% python3 -q
>>> import numpy as np
>>> import numpy.linalg as la
>>> np.set_printoptions(precision=2, suppress=True, linewidth=120)
>>> rnd = lambda a: np.round(a, 2) + 0
>>> mat = np.vander(np.arange(5) - 4, 4, increasing=True)
>>> print(mat)
[[  1  -4  16 -64]
 [  1  -3   9 -27]
 [  1  -2   4  -8]
 [  1  -1   1  -1]
 [  1   0   0   0]]
>>> proj = mat @ la.solve(mat.T @ mat, mat.T)
>>> print(rnd((np.eye(5) - proj) @ mat))
[[0. 0. 0. 0.]
 [0. 0. 0. 0.]
 [0. 0. 0. 0.]
 [0. 0. 0. 0.]
 [0. 0. 0. 0.]]
>>> print(np.allclose(proj @ proj, proj))
True
>>> print(rnd(la.eigvalsh(proj)))
[0. 1. 1. 1. 1.]
>>> W0 = np.loadtxt("layer12.csv", delimiter=",")
>>> print(W0)
[[ 1.   -1.78 -0.4 ]
 [ 0.4  -1.    0.  ]
 [-0.4   0.35 -0.2 ]
 [-1.2   2.49 -0.6 ]
 [ 0.8  -1.88  0.5 ]
 [ 0.9  -1.57  0.4 ]
 [ 0.7  -1.32  1.8 ]
 [ 0.4  -0.67  0.1 ]
 [ 1.4  -2.3   0.8 ]
 [-0.9   1.54  1.5 ]
 [-1.4   2.82  1.2 ]
 [-0.2   0.73 -0.6 ]
 [-1.4   2.34  1.2 ]
 [-0.7   1.03 -1.5 ]
 [ 1.6  -2.86  0.4 ]
 [ 0.3  -1.04 -0.8 ]
 [-0.3   0.14 -0.8 ]
 [-0.1   0.55 -0.5 ]
 [-1.3   2.61  1.3 ]
 [ 1.3  -3.14  1.2 ]
 [-0.4   0.96  0.7 ]
 [ 0.4  -0.57  0.6 ]
 [ 1.5  -2.87  0.8 ]
 [-0.1  -0.18 -0.9 ]
 [ 0.8  -1.6   0.6 ]
 [ 0.8  -1.65  1.6 ]
 [-0.2  -0.02  2.6 ]
 [-0.5   0.78  0.7 ]
 [-0.9   1.87 -0.6 ]
 [ 1.2  -2.27  0.6 ]
 [ 0.   -0.16  1.3 ]
 [ 0.9  -1.34 -1.4 ]]
>>> lab = W0[:, 2] > np.median(W0[:, 2])
>>> r0 = W0[lab].mean(axis=0) - W0[~lab].mean(axis=0)
>>> print(np.argsort(-np.abs(r0).round(6), kind="stable"))
[2 0 1]
>>> print(((W0 - W0.mean(axis=0)) @ r0 > 0).astype(int))
[0 0 0 0 1 1 1 0 1 1 1 0 1 0 0 0 0 0 1 1 1 1 1 0 1 1 1 1 0 1 1 0]
>>> print(rnd((((W0 - W0.mean(axis=0)) @ r0 > 0) == lab).mean()))
0.94
>>> print(rnd(r0))
[-0.03  0.02  1.59]
>>> gram = np.cov(W0, rowvar=False)
>>> print(rnd(la.eigvalsh(gram)[::-1]))
[3.7  0.97 0.02]
>>> print(gram.shape)
(3, 3)
>>> print(rnd(W0.std(axis=0)))
[0.88 1.68 0.97]
>>> print(rnd(np.corrcoef(W0.T)))
[[ 1.   -0.99  0.04]
 [-0.99  1.   -0.06]
 [ 0.04 -0.06  1.  ]]
>>> print(rnd(np.polyfit(W0[:, 1], W0[:, 2], 1)))
[-0.04  0.35]
>>> print(rnd(np.corrcoef(W0[:, 1], W0[:, 2])[0, 1]))
-0.06
>>> print(rnd(np.median(W0, axis=0)))
[ 0.15 -0.38  0.55]
>>> basis = W0[[1, 15]].astype(float)
>>> for _ in range(3):
...     lab = la.norm(W0[:, None] - basis, axis=-1).argmin(axis=1)
...     basis = np.array([W0[lab == j].mean(axis=0) for j in range(2)])
... 
>>> print(lab)
[0 0 1 1 0 0 0 0 0 1 1 1 1 1 0 0 1 1 1 0 1 0 0 1 0 0 0 1 1 0 0 0]
>>> print(rnd(basis[1] - basis[0]))
[-1.49  2.85 -0.53]
>>> print(rnd(basis))
[[ 0.79 -1.56  0.59]
 [-0.7   1.29  0.06]]
>>> print(np.abs(basis[1] - basis[0]).argmax())
1
>>> print(np.bincount(lab))
[18 14]
>>> data = np.load("sample6.npy")
>>> print(rnd(data))
[[ 1.28  0.65 -0.05 -0.43  0.48  0.47 -0.44]
 [ 0.65  1.1  -0.67 -0.29 -0.28 -0.29 -0.98]
 [-0.05 -0.67  1.67 -0.35 -0.64  0.49  0.25]
 [-0.43 -0.29 -0.35  0.34  0.15  0.01  0.38]
 [ 0.48 -0.28 -0.64  0.15  2.36 -0.25  0.67]
 [ 0.47 -0.29  0.49  0.01 -0.25  1.22  0.38]
 [-0.44 -0.98  0.25  0.38  0.67  0.38  1.02]]
>>> Uu, s, vt = la.svd(data)
>>> evecs = vt[:(s > 1e-8).sum()]
>>> rng = np.random.default_rng(57)
>>> x = data[2] + 3 * data[4] + rng.integers(2) * np.eye(7)[5]
>>> print(rnd(x))
[ 1.39 -1.51 -0.24  0.08  6.43 -0.27  2.25]
>>> print(rnd(la.norm(x - evecs.T @ evecs @ x)))
0.0
>>> print(rnd(np.diag(evecs.T @ evecs)))
[0.58 0.37 0.83 0.21 0.86 0.78 0.37]
>>> print(rnd(evecs.T @ evecs))
[[ 0.58  0.23  0.06 -0.19  0.21  0.29 -0.15]
 [ 0.23  0.37 -0.23 -0.09 -0.1  -0.07 -0.32]
 [ 0.06 -0.23  0.83 -0.28 -0.07 -0.03  0.01]
 [-0.19 -0.09 -0.28  0.21 -0.04  0.11  0.17]
 [ 0.21 -0.1  -0.07 -0.04  0.86 -0.16  0.19]
 [ 0.29 -0.07 -0.03  0.11 -0.16  0.78  0.21]
 [-0.15 -0.32  0.01  0.17  0.19  0.21  0.37]]
>>> F = np.load("test1.npy")
>>> print(F)
[[-4.98  2.   -2.    2.  ]
 [-2.    6.02 -4.    2.  ]
 [ 2.   -8.    7.02 -9.  ]
 [-5.    2.   -2.    2.02]]
>>> print(np.count_nonzero(F))
16
>>> print(F.shape)
(4, 4)
>>> print(rnd(F.sum(axis=1)))
[-2.98  2.02 -7.98 -2.98]
>>> print(la.matrix_rank(F))
4
>>> print(np.abs(F).max())
9.0
>>> print(rnd(F.mean(axis=0)))
[-2.5   0.5  -0.25 -0.74]
>>> print(rnd(np.diff(F, axis=0)))
[[  2.98   4.02  -2.     0.  ]
 [  4.   -14.02  11.02 -11.  ]
 [ -7.    10.    -9.02  11.02]]
>>> print(rnd(F.sum(axis=0)))
[-9.98  2.02 -0.98 -2.98]
>>> arr = np.array([[-16.86, 16.46, 1.78, 6.77, -7.05],
...     [-18.82, 17.58, -0.06, 7.75, -7.29],
...     [17.73, 23.26, -22.26, 18.13, 32.45],
...     [-17.69, 17.18, 0.66, 7.71, -7.35],
...     [-19.42, 15.55, 1.32, 7.91, -7.57],
...     [11.55, -15.1, 2.56, 24.14, 47.89],
...     [-17.08, 18.15, 1.02, 6.49, -8.46],
...     [10.06, -14.58, 4.76, 23.23, 46.61],
...     [-16.51, 18.24, -0.54, 8.92, -10.18],
...     [18.12, 22.4, -23.05, 18.02, 30.14],
...     [-18.48, 16.41, 1.46, 7.79, -6.94]])
>>> gram = np.cov(arr, rowvar=False)
>>> print(np.argsort(-arr.std(axis=0).round(6), kind="stable"))
[4 0 1 2 3]
>>> print(rnd(np.polyfit(arr[:, 0], arr[:, 3], 1)))
[ 0.39 14.82]
>>> M = np.array([[21.62, 18.27, 39.89, 38.79, 18.65],
...     [21.39, 19.43, 42.55, 41.11, 20.24],
...     [21.53, 19.35, 40.13, 40.09, 20.41],
...     [20.23, 19.26, 40.22, 40.18, 17.29],
...     [20.81, 19.08, 39.75, 41.41, 19.53],
...     [21.03, 21.33, 40.43, 37.58, 20.23],
...     [19.9, 19.93, 39.04, 40.71, 20.87],
...     [19.2, 19.11, 41.91, 39.3, 19.86],
...     [20.23, 19.36, 39.74, 40.45, 19.3],
...     [19.36, 20.52, 38.3, 41.52, 20.9]])
>>> x = np.array([2, 1, 2, 0, 1])
>>> y = M @ x
>>> print(rnd(la.pinv(M) @ M))
[[1. 0. 0. 0. 0.]
 [0. 1. 0. 0. 0.]
 [0. 0. 1. 0. 0.]
 [0. 0. 0. 1. 0.]
 [0. 0. 0. 0. 1.]]
>>> print(rnd(y))
[159.94 167.55 163.08 157.45 159.73 164.48 158.68 161.19 158.6  156.74]
>>> print(rnd(la.solve(M.T @ M, M.T @ y)))
[2. 1. 2. 0. 1.]
>>> y = y + 0.3 * rng.normal(size=10)
>>> print(rnd(y))
[160.08 168.02 163.48 157.5  159.84 164.12 158.56 161.29 158.84 156.5 ]
>>> beta, *_ = la.lstsq(M, y)
>>> print(rnd(la.norm(y - M @ beta)))
0.4
>>> print(rnd(beta))
[2.05 0.76 2.05 0.02 1.05]
>>> print(beta.round())
[2. 1. 2. 0. 1.]
>>> X = np.load("dump.npy")
>>> print(rnd(X))
[[0.2  0.28 0.2  0.2  0.04]
 [0.28 0.39 0.28 0.28 0.06]
 [0.2  0.28 0.2  0.2  0.04]
 [0.2  0.28 0.2  0.2  0.04]
 [0.04 0.06 0.04 0.04 0.01]]
>>> # looks like rank 1
>>> ev, evecs = la.eigh(X)
>>> x = np.array([3, 3, 0, 1, 1])
>>> print(rnd(evecs * np.abs(ev) @ evecs.T))
[[0.2  0.28 0.2  0.2  0.04]
 [0.28 0.39 0.28 0.28 0.06]
 [0.2  0.28 0.2  0.2  0.04]
 [0.2  0.28 0.2  0.2  0.04]
 [0.04 0.06 0.04 0.04 0.01]]
>>> print(rnd(evecs * np.maximum(ev, 0) @ evecs.T))
[[0.2  0.28 0.2  0.2  0.04]
 [0.28 0.39 0.28 0.28 0.06]
 [0.2  0.28 0.2  0.2  0.04]
 [0.2  0.28 0.2  0.2  0.04]
 [0.04 0.06 0.04 0.04 0.01]]
>>> print((np.sign(evecs[:, -1].round(6)) == np.sign(evecs[0, -1].round(6))).astype(int))
[1 1 1 1 1]
>>> print(rnd(np.abs(X).sum(axis=1).max()), np.abs(ev).max())
1.29 1.0
>>> print(rnd(x @ X @ x / (x @ x)), rnd(ev[0]), ev[-1])
0.71 0.0 1.0
